In [1]: import numpy as np

In [2]: np.set_printoptions(precision=2, suppress=True, linewidth=200)

In [3]: K = np.arange(40).reshape(8, 5) + -2

In [4]: print(K)
[[-2 -1  0  1  2]
 [ 3  4  5  6  7]
 [ 8  9 10 11 12]
 [13 14 15 16 17]
 [18 19 20 21 22]
 [23 24 25 26 27]
 [28 29 30 31 32]
 [33 34 35 36 37]]

In [5]: print(np.linalg.cond(K) > 100)
True

In [6]: Uu, sv, Vt = np.linalg.svd(K)

In [7]: V = Vt[:(sv > 1e-8).sum()]

In [8]: rng = np.random.default_rng(908)

In [9]: x = K[3] + 4 * K[6] + rng.integers(2) * np.eye(5)[4]

In [10]: print(x)
[125. 130. 135. 140. 146.]

In [11]: print(np.round(V.T @ V, 2) + 0)
[[ 0.6  0.4  0.2  0.  -0.2]
 [ 0.4  0.3  0.2  0.1  0. ]
 [ 0.2  0.2  0.2  0.2  0.2]
 [ 0.   0.1  0.2  0.3  0.4]
 [-0.2  0.   0.2  0.4  0.6]]

In [12]: print(np.allclose(V.T @ V @ x, x))
False

In [13]: print(np.linalg.matrix_rank(np.vstack([K, x])))
3

In [14]: A = np.loadtxt("case11.csv", delimiter=",")

In [15]: print(A)
[[0.33 0.33 0.   0.   0.   0.   0.33 0.   0.  ]
 [0.   0.33 0.   0.   0.   0.   0.33 0.33 0.  ]
 [0.25 0.   0.5  0.   0.25 0.   0.   0.   0.  ]
 [0.   0.5  0.   0.5  0.   0.   0.   0.   0.  ]
 [0.   0.   0.33 0.   0.67 0.   0.   0.   0.  ]
 [0.17 0.17 0.17 0.   0.   0.17 0.17 0.17 0.  ]
 [0.   0.   0.   0.   0.   0.   1.   0.   0.  ]
 [0.   0.   0.2  0.2  0.2  0.   0.2  0.2  0.  ]
 [0.   0.33 0.33 0.   0.   0.   0.   0.   0.33]]

In [16]: print(round(np.linalg.norm(A, 1), 2), round(np.linalg.norm(A, np.inf), 2))
2.03 1.0

In [17]: print(round(float(np.linalg.norm(A) ** 2 / np.linalg.norm(A, 2) ** 2), 2))
2.54

In [18]: print(np.linalg.norm(A, axis=1))
[0.58 0.58 0.61 0.71 0.75 0.41 1.   0.45 0.58]

In [19]: print(np.round(np.linalg.norm(A[3] - A[5]), 2))
0.71

In [20]: print(round(A[3] @ A[5], 2))
0.08

In [21]: print(round(np.linalg.norm(A[3], 1), 2), round(np.linalg.norm(A[3], np.inf), 2))
1.0 0.5

In [22]: print(np.linalg.norm(A, axis=0))
[0.45 0.78 0.73 0.54 0.74 0.17 1.14 0.42 0.33]

In [23]: print(np.round(np.linalg.norm(A, 2), 2))
1.22

In [24]: print(np.linalg.norm(A, axis=1).argmax())
6
